>>> import numpy as np
>>> from numpy import linalg as LA
>>> np.set_printoptions(precision=2, suppress=True, linewidth=120)
>>> F = np.array([[-1, 3, 1, -3, 3],
...     [2, -1, -1, 1, -3],
...     [-2, 1, -1, 1, -3],
...     [2, 2, -1, -1, -3]])
>>> F[-1] = F[0] + -2 * F[1]
>>> print(F)
[[-1  3  1 -3  3]
 [ 2 -1 -1  1 -3]
 [-2  1 -1  1 -3]
 [-5  5  3 -5  9]]
>>> # rank 3
>>> print(LA.norm(F, axis=0))
[ 5.83  6.    3.46  6.   10.39]
>>> print(round(LA.norm(F, "nuc"), 2))
20.12
>>> print(round(float(LA.norm(F, 2)), 2))
14.44
>>> print(np.argsort(-LA.norm(F, axis=0).round(6), kind="stable")[:3])
[4 1 3]
>>> print(np.round(LA.norm(F, 2) / LA.norm(F), 2))
0.96
>>> print(LA.matrix_rank(F, rtol=0.1))
3
>>> Uu, sigma, Vh = LA.svd(F)
>>> V = Vh[:(sigma > 1e-8).sum()]
>>> rng = np.random.default_rng(63115)
>>> x0 = F[0] + -2 * F[2] + rng.integers(2) * np.eye(5)[1]
>>> print(x0)
[ 3.  2.  3. -5.  9.]
>>> print(np.allclose(V.T @ V @ x0, x0))
False
>>> th = np.radians(30)
>>> R = np.eye(5)
>>> R[3, 3] = R[0, 0] = np.cos(th)
>>> R[3, 0], R[0, 3] = -np.sin(th), np.sin(th)
>>> print(R)
[[ 0.87  0.    0.    0.5   0.  ]
 [ 0.    1.    0.    0.    0.  ]
 [ 0.    0.    1.    0.    0.  ]
 [-0.5   0.    0.    0.87  0.  ]
 [ 0.    0.    0.    0.    1.  ]]
>>> B = F @ R.T
>>> print(np.allclose(F @ F.T, B @ B.T))
True
>>> print(np.abs(B - F).max(axis=0))
[1.83 0.   0.   3.17 0.  ]
>>> u = np.array([1, -1])
>>> print(np.cross(F[2, :3], F[1, :3]))
[-2 -4  0]
>>> print(np.convolve(F[2], u))
[-2  3 -2  2 -4  3]
>>> print(np.polyval(u, F[2]))
[-3  0 -2  0 -4]
>>> feats = np.array([[50, -34, 37, -22],
...     [-34, 116, -8, 92],
...     [37, -8, 54, -11],
...     [-22, 92, -11, 77]])
>>> Uu, sigma, Vh = LA.svd(feats)
>>> print(sigma.round(2) + 0)
[204.68  77.46  14.85   0.  ]
>>> print(np.argmax(sigma[:-1] / (sigma[1:] + 1e-6)) + 1)
3
>>> B = Uu[:, :3] @ np.diag(sigma[:3]) @ Vh[:3]
>>> print(round(float(np.abs(feats - B).max()), 2))
0.0
>>> print(round(float(LA.norm(feats - B, 2)), 2), round(sigma[3], 2))
0.0 0.0
>>> print(LA.matrix_rank(B))
3
>>> print(B)
[[ 50. -34.  37. -22.]
 [-34. 116.  -8.  92.]
 [ 37.  -8.  54. -11.]
 [-22.  92. -11.  77.]]
>>> print(LA.matrix_rank(feats, rtol=0.05))
3
>>> print(np.argsort(-LA.norm(B, axis=0).round(6), kind="stable")[:3])
[1 3 0]
>>> print([round(float(x), 2) for x in LA.svd(B, compute_uv=False)[:3]])
[204.68, 77.46, 14.85]
>>> print(LA.cond(B) > 100)
True
>>> B = F[0, 0] * F[1:] - np.outer(F[1:, 0], F[0])
>>> print(B)
[[  0  -5  -1   5  -3]
 [  0   5   3  -7   9]
 [  0  10   2 -10   6]]
>>> print(F[:, 0] / F[0, 0])
[ 1. -2.  2.  5.]
>>> print(np.flatnonzero(~B.round(6).any(axis=1)))
[]
>>> data = np.load("w.npy")
>>> print(data)
[[1 1 1 2 0]
 [0 1 1 1 2]
 [2 0 1 1 1]
 [1 2 0 1 1]
 [1 1 2 0 1]]
>>> q, R = LA.qr(data)
>>> print(np.abs(np.diag(R)))
[2.65 2.17 1.78 1.57 1.57]
>>> print(q.shape, R.shape)
(5, 5) (5, 5)
>>> print(np.round(q.T @ q, 2) + 0)
[[1. 0. 0. 0. 0.]
 [0. 1. 0. 0. 0.]
 [0. 0. 1. 0. 0.]
 [0. 0. 0. 1. 0.]
 [0. 0. 0. 0. 1.]]
>>> print(R)
[[-2.65 -1.51 -1.89 -1.89 -1.51]
 [ 0.   -2.17 -0.53 -0.99 -1.25]
 [ 0.    0.   -1.78  0.05 -0.84]
 [ 0.    0.    0.    1.57 -0.03]
 [ 0.    0.    0.    0.   -1.57]]
>>> u = np.array([6, 0, -4, -4, 7])
>>> B = data + np.outer(u, np.eye(5)[1])
>>> print(LA.matrix_rank(LA.inv(B) - LA.inv(data), tol=1e-8))
1
>>> print(round(float(LA.det(B) / LA.det(data)), 2), np.round(1 + LA.solve(data, u)[1], 2))
2.6 2.6
>>> proj = np.triu(np.array([[-1, 1, -2, 2, -2],
...     [-1, -2, 1, 2, -2],
...     [-1, 1, -2, 1, 0],
...     [0, 2, 2, 1, 2],
...     [-2, 2, 0, -1, 1]]), 1) + np.eye(5)
>>> B = proj @ data @ LA.inv(proj)
>>> print(round(float(LA.det(B)), 2))
25.0
>>> x0 = np.array([-1, 2, -2, 2, -1])
>>> rhs = data @ x0
>>> b, lr = np.zeros(5), 1 / LA.norm(data, 2) ** 2
>>> for i in range(30):
...     b -= lr * data.T @ (data @ b - rhs)
...     if i % 5 == 0: print(i, round(LA.norm(data @ b - rhs), 2))
... 
0 6.05
5 2.79
10 1.31
15 0.63
20 0.33
25 0.19
>>> print(b)
[-0.94  1.96 -2.04  1.96 -0.94]
>>> print(round(LA.cond(data), 2))
4.25
>>> Uu, sigma, Vh = LA.svd(F)
>>> print(sigma.round(2) + 0)
[14.44  3.66  2.02  0.  ]
>>> B = Uu[:, :3] @ np.diag(sigma[:3]) @ Vh[:3]
>>> print(LA.matrix_rank(B))
3
>>> print(B)
[[-1.  3.  1. -3.  3.]
 [ 2. -1. -1.  1. -3.]
 [-2.  1. -1.  1. -3.]
 [-5.  5.  3. -5.  9.]]
>>> print(LA.matrix_rank(F, rtol=0.05))
3
>>> print(round(float(LA.norm(F - B, 2)), 2), np.round(sigma[3], 2))
0.0 0.0
>>> print(round(np.abs(F - B).max(), 2))
0.0
